In [1]: import numpy as np

In [2]: np.set_printoptions(precision=2, suppress=True, linewidth=200)

In [3]: def rnd(a):
   ...:     return np.round(a, 2) + 0
   ...: 

In [4]: m1 = np.loadtxt("w.csv", delimiter=",")

In [5]: m1
Out[5]: 
array([[ 0.,  0.,  0.,  0.,  0.,  0.,  0.,  0.,  0.,  0.,  0.,  0.],
       [ 1.,  2.,  0.,  0.,  0.,  0.,  0.,  0.,  0.,  0.,  0.,  0.],
       [-3.,  2.,  2.,  0.,  0.,  0.,  0.,  0.,  0.,  0.,  0.,  0.],
       [-3., -1., -1., -2.,  0.,  0.,  0.,  0.,  0.,  0.,  0.,  0.],
       [ 3., -3., -2.,  3., -2.,  0.,  0.,  0.,  0.,  0.,  0.,  0.],
       [ 3.,  2., -3.,  3., -3.,  1.,  0.,  0.,  0.,  0.,  0.,  0.],
       [ 1., -1.,  2.,  0., -1.,  2., -2.,  0.,  0.,  0.,  0.,  0.],
       [-1., -1.,  3., -3., -1.,  0.,  2., -3.,  0.,  0.,  0.,  0.],
       [-2., -3.,  3.,  2., -3.,  3.,  2., -1.,  0.,  0.,  0.,  0.],
       [-3.,  1.,  3., -2.,  2.,  3.,  3.,  1.,  1., -2.,  0.,  0.],
       [ 2.,  0., -3., -3.,  0.,  1., -3., -1.,  1., -3.,  3.,  0.],
       [ 3.,  1., -3., -1.,  0.,  3.,  2.,  2.,  2.,  0.,  3., -2.]])

In [6]: T = np.stack([m1, -3 * m1, m1[::-1]])

In [7]: np.einsum("bij,cij->bc", T, T)
Out[7]: 
array([[  368., -1104.,    16.],
       [-1104.,  3312.,   -48.],
       [   16.,   -48.,   368.]])

In [8]: rnd(np.linalg.det(T))
Out[8]: array([0., 0., 0.])

In [9]: T.sum(axis=0)
Out[9]: 
array([[ 3.,  1., -3., -1.,  0.,  3.,  2.,  2.,  2.,  0.,  3., -2.],
       [ 0., -4., -3., -3.,  0.,  1., -3., -1.,  1., -3.,  3.,  0.],
       [ 3., -3., -1., -2.,  2.,  3.,  3.,  1.,  1., -2.,  0.,  0.],
       [ 4., -1.,  5.,  6., -3.,  3.,  2., -1.,  0.,  0.,  0.,  0.],
       [-7.,  5.,  7., -9.,  3.,  0.,  2., -3.,  0.,  0.,  0.,  0.],
       [-5., -5.,  8., -6.,  5.,  0., -2.,  0.,  0.,  0.,  0.,  0.],
       [ 1.,  4., -7.,  3., -1., -3.,  4.,  0.,  0.,  0.,  0.,  0.],
       [ 5., -1., -8.,  9.,  0.,  0., -4.,  6.,  0.,  0.,  0.,  0.],
       [ 1.,  5., -7., -6.,  6., -6., -4.,  2.,  0.,  0.,  0.,  0.],
       [ 3.,  0., -4.,  4., -4., -6., -6., -2., -2.,  4.,  0.,  0.],
       [-3.,  2.,  6.,  6.,  0., -2.,  6.,  2., -2.,  6., -6.,  0.],
       [-6., -2.,  6.,  2.,  0., -6., -4., -4., -4.,  0., -6.,  4.]])

In [10]: T.shape
Out[10]: (3, 12, 12)

In [11]: (T @ m1.T).shape
Out[11]: (3, 12, 12)

In [12]: rnd(np.sort(np.linalg.eigvals(m1)))
Out[12]: array([-3., -2., -2., -2., -2., -2.,  0.,  0.,  1.,  2.,  2.,  3.])

In [13]: np.linalg.cond(m1) > 100
Out[13]: np.True_

In [14]: [round(float(x), 2) for x in np.linalg.svd(m1, compute_uv=False)[:3]]
Out[14]: [11.7, 8.77, 7.61]

In [15]: B = np.array([[-2, 2, 3, -1, 1, 0, 0, -2, -3, 1, 3],
    ...:     [-2, -1, -3, 1, -3, 0, -2, -2, 0, 2, -3],
    ...:     [-3, 2, 2, 0, 2, -2, 3, -2, -3, -1, -2],
    ...:     [-1, -2, 1, 1, 0, 2, -2, -1, 2, 2, 2],
    ...:     [0, 0, 1, -1, -3, 2, 1, 0, 0, 3, 0],
    ...:     [2, 0, 0, -1, -1, -1, 0, -2, 1, -3, 0],
    ...:     [2, -3, -1, 1, 2, -2, 3, -1, -2, -2, 1],
    ...:     [-3, 3, -3, -1, -2, -2, 3, 2, 2, 3, 0],
    ...:     [0, -3, 2, 3, -1, 2, 0, 1, -2, 1, -1],
    ...:     [0, 2, 2, 3, 2, 3, -2, 1, 1, -2, -3],
    ...:     [2, 0, 1, -2, -1, 3, 2, -2, 3, -1, -2]])

In [16]: cent = np.array([[8]])

In [17]: feats = np.block([[B, np.zeros((11, 1))], [np.zeros((1, 11)), cent]])

In [18]: feats
Out[18]: 
array([[-2.,  2.,  3., -1.,  1.,  0.,  0., -2., -3.,  1.,  3.,  0.],
       [-2., -1., -3.,  1., -3.,  0., -2., -2.,  0.,  2., -3.,  0.],
       [-3.,  2.,  2.,  0.,  2., -2.,  3., -2., -3., -1., -2.,  0.],
       [-1., -2.,  1.,  1.,  0.,  2., -2., -1.,  2.,  2.,  2.,  0.],
       [ 0.,  0.,  1., -1., -3.,  2.,  1.,  0.,  0.,  3.,  0.,  0.],
       [ 2.,  0.,  0., -1., -1., -1.,  0., -2.,  1., -3.,  0.,  0.],
       [ 2., -3., -1.,  1.,  2., -2.,  3., -1., -2., -2.,  1.,  0.],
       [-3.,  3., -3., -1., -2., -2.,  3.,  2.,  2.,  3.,  0.,  0.],
       [ 0., -3.,  2.,  3., -1.,  2.,  0.,  1., -2.,  1., -1.,  0.],
       [ 0.,  2.,  2.,  3.,  2.,  3., -2.,  1.,  1., -2., -3.,  0.],
       [ 2.,  0.,  1., -2., -1.,  3.,  2., -2.,  3., -1., -2.,  0.],
       [ 0.,  0.,  0.,  0.,  0.,  0.,  0.,  0.,  0.,  0.,  0.,  8.]])

In [19]: # 2 groups of indices that never mix

In [20]: rng = np.random.default_rng(76631)

In [21]: idx = rng.permutation(12)

In [22]: B = feats[:, idx] * rng.choice([-1, 1], 12)

In [23]: B
Out[23]: 
array([[ 2.,  3.,  0., -1.,  0.,  1.,  2.,  3.,  2.,  3.,  0.,  1.],
       [-1., -3.,  0., -2., -2., -1.,  2., -3.,  2., -0.,  0., -3.],
       [ 2., -2.,  0.,  1.,  3., -0.,  2.,  2.,  3.,  3., -2.,  2.],
       [-2.,  2.,  0., -2., -2., -1.,  1.,  1.,  1., -2.,  2.,  0.],
       [ 0.,  0.,  0., -3.,  1.,  1., -0.,  1., -0., -0.,  2., -3.],
       [ 0.,  0.,  0.,  3.,  0.,  1.,  2.,  0., -2., -1., -1., -1.],
       [-3.,  1.,  0.,  2.,  3., -1.,  1., -1., -2.,  2., -2.,  2.],
       [ 3.,  0.,  0., -3.,  3.,  1., -2., -3.,  3., -2., -2., -2.],
       [-3., -1.,  0., -1.,  0., -3., -1.,  2., -0.,  2.,  2., -1.],
       [ 2., -3.,  0.,  2., -2., -3., -1.,  2., -0., -1.,  3.,  2.],
       [ 0., -2.,  0.,  1.,  2.,  2.,  2.,  1., -2., -3.,  3., -1.],
       [ 0.,  0.,  8., -0.,  0., -0., -0.,  0., -0., -0.,  0.,  0.]])

In [24]: U, _, VT = np.linalg.svd(feats.T @ B)

In [25]: rnd(U @ VT)
Out[25]: 
array([[ 0.,  0.,  0.,  0.,  0.,  0.,  0.,  0., -1.,  0.,  0.,  0.],
       [ 1.,  0.,  0.,  0.,  0.,  0.,  0.,  0.,  0.,  0.,  0.,  0.],
       [ 0.,  0.,  0.,  0.,  0.,  0.,  0.,  1.,  0.,  0.,  0.,  0.],
       [ 0.,  0.,  0.,  0.,  0., -1.,  0.,  0.,  0.,  0.,  0.,  0.],
       [ 0.,  0.,  0.,  0.,  0.,  0.,  0.,  0.,  0.,  0.,  0.,  1.],
       [ 0.,  0.,  0.,  0.,  0.,  0.,  0.,  0.,  0.,  0.,  1.,  0.],
       [ 0.,  0.,  0.,  0.,  1.,  0.,  0.,  0.,  0.,  0.,  0.,  0.],
       [ 0.,  0.,  0.,  0.,  0.,  0., -1.,  0.,  0.,  0.,  0.,  0.],
       [ 0.,  0.,  0.,  0.,  0.,  0.,  0.,  0.,  0., -1.,  0.,  0.],
       [ 0.,  0.,  0., -1.,  0.,  0.,  0.,  0.,  0.,  0.,  0.,  0.],
       [ 0.,  1.,  0.,  0.,  0.,  0.,  0.,  0.,  0.,  0.,  0.,  0.],
       [ 0.,  0.,  1.,  0.,  0.,  0.,  0.,  0.,  0.,  0.,  0.,  0.]])

In [26]: rnd(np.linalg.norm(m1[2], 1)), rnd(np.linalg.norm(m1[2], np.inf))
Out[26]: (np.float64(7.0), np.float64(3.0))

In [27]: rnd(np.linalg.norm(m1, "nuc"))
Out[27]: np.float64(50.73)

In [28]: np.linalg.norm(m1, axis=1).argmax()
Out[28]: np.int64(11)

In [29]: rnd(np.linalg.norm(m1, 1)), rnd(np.linalg.norm(m1, np.inf))
Out[29]: (np.float64(25.0), np.float64(22.0))

In [30]: rnd(np.linalg.norm(m1) ** 2 / np.linalg.norm(m1, 2) ** 2)
Out[30]: np.float64(2.69)

In [31]: J = np.load("data.npy")

In [32]: J
Out[32]: 
array([[ -1,   3,   3,  -5,   5,  -3,   1,  -2,   5,  -5],
       [ -2,   4,  -5,  -4,   0,  -3,   4,  -4,   5,  -1],
       [ -3,   2,   2,   3,  -5,  -5,  -4,   1,   2,  -1],
       [ -3,   4,   5,  -2,   3,   1,   5,   5,   1,   1],
       [ -2,  -1,   4,   0,   4,  -1,  -1,  -1,   3,   1],
       [  3,   3,  -2,   1,  -1,   1,   3,   0,  -3,   2],
       [  5,   5,   1,   3,   4,   1,   3,  -5,   5,   5],
       [ -2,   2,   1,  -2,  -1,   4,   2,   0,  -3,   5],
       [ -7,  15, -12, -17,   5, -12,  13, -14,  20,  -8]])

In [33]: x = np.array([3, 0, 0, 3, 2, 3, 1, 3, 2, 3])

In [34]: a = np.maximum(J @ x, 0)

In [35]: J.T @ a
Out[35]: array([ 205,  378,  136,  104,  240,  115,  301, -149,  196,  340])

In [36]: J * (a > 1e-9)[:, None]
Out[36]: 
array([[ 0,  0,  0,  0,  0,  0,  0,  0,  0,  0],
       [ 0,  0,  0,  0,  0,  0,  0,  0,  0,  0],
       [ 0,  0,  0,  0,  0,  0,  0,  0,  0,  0],
       [-3,  4,  5, -2,  3,  1,  5,  5,  1,  1],
       [-2, -1,  4,  0,  4, -1, -1, -1,  3,  1],
       [ 3,  3, -2,  1, -1,  1,  3,  0, -3,  2],
       [ 5,  5,  1,  3,  4,  1,  3, -5,  5,  5],
       [-2,  2,  1, -2, -1,  4,  2,  0, -3,  5],
       [ 0,  0,  0,  0,  0,  0,  0,  0,  0,  0]])

In [37]: rnd(np.tanh(J @ x))
Out[37]: array([-1., -1., -1.,  1.,  1.,  1.,  1.,  1., -1.])

In [38]: a
Out[38]: array([ 0,  0,  0, 19,  4, 16, 48,  9,  0])

In [39]: np.maximum(J @ x, 0) - np.maximum(-J @ x, 0)
Out[39]: array([ -27,  -28,  -25,   19,    4,   16,   48,    9, -111])

In [40]: rk = np.linalg.matrix_rank(J)

In [41]: rk
Out[41]: np.int64(8)

In [42]: N = np.linalg.svd(J)[2][rk:].T

In [43]: np.allclose(J @ N, 0)
Out[43]: True

In [44]: [int(np.linalg.matrix_rank(np.delete(J, i, axis=0))) for i in range(9)]
Out[44]: [8, 8, 7, 7, 7, 7, 7, 7, 8]

In [45]: [int(np.linalg.matrix_rank(J[:i])) for i in range(1, len(J) + 1)]
Out[45]: [1, 2, 3, 4, 5, 6, 7, 8, 8]

In [46]: mat = np.array([[6, 8, 8, 6, 6, 0, 7, 1, 1, 4],
    ...:     [4, 2, 7, 3, 1, 4, 9, 9, 4, 8],
    ...:     [1, 4, 8, 3, 2, 7, 9, 4, 6, 6],
    ...:     [8, 0, 1, 0, 3, 4, 3, 4, 3, 4],
    ...:     [2, 9, 0, 1, 7, 6, 2, 6, 1, 1],
    ...:     [2, 2, 2, 0, 3, 5, 4, 3, 3, 4],
    ...:     [4, 7, 7, 0, 6, 4, 1, 3, 7, 3],
    ...:     [2, 5, 6, 3, 7, 8, 5, 2, 5, 6],
    ...:     [3, 2, 7, 7, 9, 3, 2, 2, 8, 8]])

In [47]: mat[-1] = mat[0] + 2 * mat[1]

In [48]: mat
Out[48]: 
array([[ 6,  8,  8,  6,  6,  0,  7,  1,  1,  4],
       [ 4,  2,  7,  3,  1,  4,  9,  9,  4,  8],
       [ 1,  4,  8,  3,  2,  7,  9,  4,  6,  6],
       [ 8,  0,  1,  0,  3,  4,  3,  4,  3,  4],
       [ 2,  9,  0,  1,  7,  6,  2,  6,  1,  1],
       [ 2,  2,  2,  0,  3,  5,  4,  3,  3,  4],
       [ 4,  7,  7,  0,  6,  4,  1,  3,  7,  3],
       [ 2,  5,  6,  3,  7,  8,  5,  2,  5,  6],
       [14, 12, 22, 12,  8,  8, 25, 19,  9, 20]])

In [49]: B = np.array([[1, 0],
    ...:     [4, 0],
    ...:     [1, 5],
    ...:     [1, 3],
    ...:     [1, 4],
    ...:     [5, 0],
    ...:     [0, 5],
    ...:     [5, 3],
    ...:     [2, 3],
    ...:     [3, 3]])

In [50]: np.einsum("ik,kj->ji", mat, B)
Out[50]: 
array([[ 77, 120, 115,  70, 111,  73, 103, 116, 317],
       [135, 156, 150,  65,  65,  72, 103, 131, 447]])

In [51]: mat @ B
Out[51]: 
array([[ 77, 135],
       [120, 156],
       [115, 150],
       [ 70,  65],
       [111,  65],
       [ 73,  72],
       [103, 103],
       [116, 131],
       [317, 447]])

In [52]: B.T @ mat.T
Out[52]: 
array([[ 77, 120, 115,  70, 111,  73, 103, 116, 317],
       [135, 156, 150,  65,  65,  72, 103, 131, 447]])

In [53]: np.einsum("ik,kj->ij", mat, B)
Out[53]: 
array([[ 77, 135],
       [120, 156],
       [115, 150],
       [ 70,  65],
       [111,  65],
       [ 73,  72],
       [103, 103],
       [116, 131],
       [317, 447]])

In [54]: np.einsum("ij->j", mat)
Out[54]: array([43, 49, 61, 28, 43, 46, 65, 51, 39, 56])

In [55]: np.linalg.matrix_rank(mat @ B)
Out[55]: np.int64(2)

In [56]: B @ mat
Traceback (most recent call last):
  Cell In[56], line 1
    B @ mat
ValueError: matmul: Input operand 1 has a mismatch in its core dimension 0, with gufunc signature (n?,k),(k,m?)->(n?,m?) (size 9 is different from 2)
